% python3 -q
>>> import numpy as np
>>> np.set_printoptions(precision=1, suppress=True, linewidth=140, legacy="1.25")
>>> rd = lambda a: np.round(a, 1) + 0
>>> arr = np.load("out18.npy")
>>> arr
array([[-0.4, -1. ,  1. , -2.2],
       [-0.7, -0.4,  0.3,  1.3],
       [ 0. , -1.4,  0.2, -0.3],
       [-0.9, -0.3,  1.5, -0.1],
       [ 2.2,  0.3, -0.8, -1.2]])
>>> A2 = arr / np.linalg.norm(arr, axis=1)
Traceback (most recent call last):
  File "<python-input-5>", line 1, in <module>
    A2 = arr / np.linalg.norm(arr, axis=1)
         ~~~~^~~~~~~~~~~~~~~~~~~~~~~~~~~~~
ValueError: operands could not be broadcast together with shapes (5,4) (5,) 
>>> A2 = arr / np.linalg.norm(arr, axis=1, keepdims=True)
>>> cov = A2 @ A2.T
>>> rd(cov)
array([[ 1. , -0.5,  0.6,  0.5,  0.1],
       [-0.5,  1. ,  0.1,  0.4, -0.8],
       [ 0.6,  0.1,  1. ,  0.3, -0.1],
       [ 0.5,  0.4,  0.3,  1. , -0.7],
       [ 0.1, -0.8, -0.1, -0.7,  1. ]])
>>> (np.abs(cov) > 0.9).astype(int)
array([[1, 0, 0, 0, 0],
       [0, 1, 0, 0, 0],
       [0, 0, 1, 0, 0],
       [0, 0, 0, 1, 0],
       [0, 0, 0, 0, 1]])
>>> print(np.argwhere(np.triu(np.abs(cov) > 0.95, 1)))
[]
>>> rd(np.linalg.norm(A2, axis=1))
array([1., 1., 1., 1., 1.])
>>> (cov - 2 * np.eye(5)).round(6).argmax(axis=1)
array([2, 3, 0, 0, 0])
>>> rd(np.degrees(np.arccos(np.clip(cov[1, 3], -1, 1))))
67.3
